$ python3 -q
>>> import numpy as np
>>> np.set_printoptions(precision=1, suppress=True, linewidth=140)
>>> rd = lambda a: np.round(a, 1) + 0
>>> A = np.array([[0, 0, 1, 2], [0, 0, 2, 0], [0, 0, 0, 1], [0, 0, 0, 0]])
>>> # column 1 repeats column 0
>>> u = np.array([-2, 1, -1])
>>> np.array([np.convolve(row, u, "same") for row in A])
array([[ 0, -2, -3,  1],
       [ 0, -4,  2, -2],
       [ 0,  0, -2,  1],
       [ 0,  0,  0,  0]])
>>> np.correlate(A[0], A[3], "full")
array([0, 0, 0, 0, 0, 0, 0])
>>> W = np.array([[1, 1, 2, 2, 1], [1, 0, 2, 1, 2], [2, 2, 0, 1, 0], [1, 1, 1, 0, 0]])
>>> c = np.array([2, 1, -1, -1, 1])
>>> H = np.maximum(A @ W + c, 0)
>>> rd((H > 0).mean(axis=0))
array([1. , 1. , 0.2, 0.2, 1. ])
>>> np.linalg.matrix_rank(H)
np.int64(4)
>>> basis = np.array([[2, 0], [-1, 1], [-3, 0], [-1, -3], [2, -1]])
>>> (H @ basis).round(6).argmax(axis=1)
array([0, 0, 0, 0])
>>> H @ basis
array([[6, 4],
       [8, 1],
       [6, 1],
       [5, 0]])
>>> A @ A
array([[0, 0, 0, 1],
       [0, 0, 0, 2],
       [0, 0, 0, 0],
       [0, 0, 0, 0]])
>>> assert A == A.T
Traceback (most recent call last):
  File "<python-input-17>", line 1, in <module>
    assert A == A.T
           ^^^^^^^^
ValueError: The truth value of an array with more than one element is ambiguous. Use a.any() or a.all()
>>> np.allclose(A, A.T)
False
>>> proj = np.triu(np.array([[-1, 2, 0, -1], [1, 0, 1, -2], [-3, -1, 0, 1], [3, 2, -3, 0]]), 1) + np.eye(4)
>>> out = proj @ A @ np.linalg.inv(proj)
>>> out
array([[ 0.,  0.,  5., -3.],
       [ 0.,  0.,  2., -1.],
       [ 0.,  0.,  0.,  1.],
       [ 0.,  0.,  0.,  0.]])
>>> rd(np.linalg.det(out))
np.float64(0.0)
>>> feats = np.load("mat.npy")
>>> feats
array([[3, 1, 2, 3, 0],
       [3, 1, 2, 3, 0],
       [0, 0, 0, 2, 2],
       [0, 1, 2, 2, 3]])
>>> blk = np.stack([feats, 4 * feats, feats[::-1]])
>>> np.linalg.matrix_rank(blk)
array([3, 3, 3])
>>> blk.shape
(3, 4, 5)
>>> np.linalg.matrix_rank(blk.reshape(3, -1))
np.int64(2)
>>> np.einsum("bij,cij->bc", blk, blk)
array([[  72,  288,   34],
       [ 288, 1152,  136],
       [  34,  136,   72]])
>>> rng = np.random.default_rng(91)
>>> out = feats + rng.integers(-2, 3, (4, 3)) @ rng.integers(-2, 3, (3, 5))
>>> out
array([[ 6,  0,  3,  4,  4],
       [ 9,  7,  8, 13,  0],
       [ 5,  0,  4,  7,  4],
       [ 6,  7,  8, 12,  3]])
>>> np.linalg.matrix_rank(out - feats, tol=1e-8)
np.int64(3)
>>> np.abs(out - feats).sum(axis=1)
array([10, 28, 16, 28])
>>> out - feats
array([[ 3, -1,  1,  1,  4],
       [ 6,  6,  6, 10,  0],
       [ 5,  0,  4,  5,  2],
       [ 6,  6,  6, 10,  0]])
>>> Uu, sigma, vt = np.linalg.svd(out, full_matrices=False)
>>> np.abs(Uu[:, 0]).round(6).argmax()
np.int64(1)
>>> rd(sigma / sigma[0])
array([1. , 0.2, 0.1, 0.1])
>>> (sigma > 1e-8).sum()
np.int64(4)
>>> rd(sigma)
array([28.2,  6.5,  2.9,  1.6])
>>> np.allclose(Uu * sigma @ vt, out)
True
>>> rd(np.cumsum(sigma ** 2) / np.sum(sigma ** 2))
array([0.9, 1. , 1. , 1. ])
>>> rd(np.abs(vt[0]))
array([0.5, 0.3, 0.4, 0.7, 0.2])
>>> rd(vt @ vt.T)
array([[1., 0., 0., 0.],
       [0., 1., 0., 0.],
       [0., 0., 1., 0.],
       [0., 0., 0., 1.]])
>>> rd(np.sqrt((sigma ** 2).sum())), rd(np.linalg.norm(out))
(np.float64(29.1), np.float64(29.1))
